$ python3 -q
>>> import numpy as np
>>> np.set_printoptions(precision=3, suppress=True, linewidth=200)
>>> rng = np.random.default_rng(23)
>>> lab = rng.integers(0, 3, 5)
>>> E = np.array([[0, 2, -3, 1, 3],
...     [2, 2, -3, 3, 3],
...     [1, 1, 2, 2, 1],
...     [-2, 0, 2, -1, 3],
...     [3, 2, 0, 3, -3]]) * (lab[:, None] == lab)
>>> E
array([[ 0,  0,  0,  0,  3],
       [ 0,  2,  0,  0,  0],
       [ 0,  0,  2,  2,  0],
       [ 0,  0,  2, -1,  0],
       [ 3,  0,  0,  0, -3]])
>>> r0 = np.array([8, 4, -1, 1, 2])
>>> M2 = E + np.outer(r0, np.eye(5)[4])
>>> round(float(np.linalg.det(M2) / np.linalg.det(E)), 3), round(float(1 + np.linalg.solve(E, r0)[4]), 3)
(3.667, 3.667)
>>> np.linalg.matrix_rank(np.linalg.inv(M2) - np.linalg.inv(E), tol=1e-8)
np.int64(1)
>>> [round(float(np.linalg.det(E[:i, :i])), 2) + 0 for i in range(1, 6)]
[0.0, 0.0, 0.0, 0.0, 108.0]
>>> np.all(np.linalg.eigvalsh(E) > 0)
np.False_
>>> vals, evecs = np.linalg.eigh(E)
>>> vec = np.array([1, 2, 3, 5, 5])
>>> evecs * np.abs(vals) @ evecs.T
array([[ 2.683,  0.   ,  0.   ,  0.   , -1.342],
       [ 0.   ,  2.   ,  0.   ,  0.   ,  0.   ],
       [ 0.   ,  0.   ,  2.8  ,  0.4  ,  0.   ],
       [ 0.   ,  0.   ,  0.4  ,  2.2  ,  0.   ],
       [-1.342,  0.   ,  0.   ,  0.   ,  4.025]])
>>> evecs * np.maximum(vals, 0) @ evecs.T
array([[1.342, 0.   , 0.   , 0.   , 0.829],
       [0.   , 2.   , 0.   , 0.   , 0.   ],
       [0.   , 0.   , 2.4  , 1.2  , 0.   ],
       [0.   , 0.   , 1.2  , 0.6  , 0.   ],
       [0.829, 0.   , 0.   , 0.   , 0.512]])
>>> np.linalg.eigvalsh(E[1:, 1:])
array([-3., -2.,  2.,  3.])
>>> vals, evecs = np.linalg.eigh(E)
>>> np.linalg.eigvalsh(E @ E)
array([ 3.438,  4.   ,  4.   ,  9.   , 23.562])
>>> vals
array([-4.854, -2.   ,  1.854,  2.   ,  3.   ])
>>> np.abs(evecs[:, -1]).round(6).argmax()
np.int64(2)
>>> np.round(evecs.T @ evecs, 3) + 0
array([[1., 0., 0., 0., 0.],
       [0., 1., 0., 0., 0.],
       [0., 0., 1., 0., 0.],
       [0., 0., 0., 1., 0.],
       [0., 0., 0., 0., 1.]])
>>> (vals > 1e-8).sum(), (vals < -1e-8).sum()
(np.int64(3), np.int64(2))
>>> J = np.loadtxt("layer1.csv", delimiter=",")
>>> J
array([[-2.137,  3.991, -1.608,  0.761, -1.524,  0.38 ,  1.73 , -0.277],
       [-4.543,  0.127, -0.78 , -0.035,  1.355, -0.062,  3.554, -2.087],
       [-4.011,  1.275,  1.196,  1.06 ,  1.88 , -1.401,  1.221,  2.697],
       [ 0.082,  3.652, -2.875,  1.177, -2.579, -0.656, -1.078,  2.119],
       [-2.977,  2.557, -2.528,  0.773, -0.895, -0.578,  1.518, -0.057],
       [-0.431, -2.741,  3.181, -0.337,  2.657,  0.054,  0.422,  0.405],
       [-1.112,  5.312, -5.015,  0.566, -4.339,  0.813,  2.155, -3.039],
       [ 6.152, -1.456, -1.091, -0.683, -2.398,  0.487, -3.999,  0.424],
       [ 1.291,  1.829, -2.848, -0.981, -3.263,  2.437,  2.671, -6.581],
       [-1.118, -1.366, -1.424,  1.057,  1.683, -2.636, -2.553,  4.118],
       [-0.241, -0.077,  2.824,  0.124,  1.142, -0.048, -0.049,  1.532],
       [ 0.629, -2.511,  5.3  , -1.182,  2.372,  1.412,  1.12 , -1.421],
       [-2.772,  1.197, -3.234,  1.164, -0.114, -1.774,  0.074,  1.697],
       [ 2.606, -1.232,  1.182, -0.271,  0.305, -0.274, -2.216,  1.711],
       [-2.213, -0.946,  3.355, -0.085,  2.96 , -0.248,  1.062,  1.143],
       [-1.958,  2.67 ,  0.773,  0.275, -0.452,  0.937,  2.228, -0.895],
       [ 0.727, -4.07 ,  5.122,  0.07 ,  4.404, -1.615, -3.021,  5.065],
       [-0.85 , -2.824,  2.428,  0.275,  3.501, -1.8  , -1.87 ,  4.428],
       [ 5.082, -1.421, -1.007, -0.747, -2.033,  0.831, -2.595, -1.224],
       [ 2.197, -5.33 ,  6.411, -0.379,  4.806, -1.046, -3.705,  5.301],
       [-2.949,  1.442,  0.412,  0.169,  0.562,  0.033,  2.204, -0.805],
       [-2.992, -1.124,  0.667, -0.245,  1.882,  0.112,  2.351, -2.019],
       [-0.243,  5.225, -2.177,  0.665, -3.344,  0.339,  0.484,  0.465],
       [-2.365,  5.128, -2.384,  0.422, -3.134,  1.296,  3.147, -2.677],
       [ 0.089,  3.703, -1.596,  1.162, -2.187, -0.705, -1.179,  2.878],
       [-5.395, -0.844, -0.109,  0.142,  2.893, -0.827,  3.355, -0.922],
       [-0.449,  1.336,  2.368, -0.385,  0.128,  1.05 ,  1.46 , -1.048],
       [-6.844,  0.262, -2.43 ,  0.541,  2.142, -1.18 ,  4.233, -1.764],
       [ 1.914, -2.545,  0.906, -0.913,  0.481,  0.953, -0.15 , -2.424],
       [-2.831,  2.935, -0.413, -0.357, -0.911,  1.205,  3.574, -3.32 ],
       [-1.9  , -2.729,  2.463,  0.332,  3.577, -1.363, -0.721,  2.859],
       [-0.898, -1.353,  1.916,  0.176,  2.18 , -0.729, -0.384,  1.687],
       [ 1.33 , -5.217,  0.762, -0.737,  2.586, -0.73 , -1.799,  0.392],
       [ 1.672, -1.244, -1.706, -0.27 , -0.904,  0.232, -0.593, -1.615],
       [ 2.303,  1.081, -3.431,  0.119, -3.021,  0.264, -1.152, -1.043],
       [-1.169,  1.481, -3.335, -0.517, -2.293,  1.562,  3.231, -5.461],
       [ 6.312, -1.603, -1.109, -0.523, -2.265,  0.504, -3.987,  0.477],
       [-3.751,  0.072,  2.264,  0.256,  2.404, -0.54 ,  2.052,  0.979],
       [-2.071,  2.582, -0.913,  0.863, -0.302, -1.179,  0.148,  2.273],
       [ 3.015, -2.776,  0.31 , -0.05 ,  0.967, -1.221, -3.628,  3.162],
       [-2.488, -0.119, -3.964,  1.395,  0.692, -2.674, -1.415,  3.219],
       [-2.717,  1.487, -1.292,  0.128, -0.156,  0.05 ,  2.357, -1.654],
       [ 3.17 ,  0.937,  0.786,  0.229, -1.355, -0.084, -2.494,  2.864],
       [-1.08 , -2.708,  4.039,  0.557,  4.1  , -2.035, -1.931,  4.976]])
>>> hat = J @ np.linalg.solve(J.T @ J, J.T)
>>> np.round(np.linalg.eigvalsh(hat), 3) + 0
array([0., 0., 0., 0., 0., 0., 0., 0., 0., 0., 0., 0., 0., 0., 0., 0., 0., 0., 0., 0., 0., 0., 0., 0., 0., 0., 0., 0., 0., 0., 0., 0., 0., 0., 0., 0., 1., 1., 1., 1., 1., 1., 1., 1.])
>>> hat @ J[:, 1]
array([ 3.991,  0.127,  1.275,  3.652,  2.557, -2.741,  5.312, -1.456,  1.829, -1.366, -0.077, -2.511,  1.197, -1.232, -0.946,  2.67 , -4.07 , -2.824, -1.421, -5.33 ,  1.442, -1.124,  5.225,  5.128,
        3.703, -0.844,  1.336,  0.262, -2.545,  2.935, -2.729, -1.353, -5.217, -1.244,  1.081,  1.481, -1.603,  0.072,  2.582, -2.776, -0.119,  1.487,  0.937, -2.708])
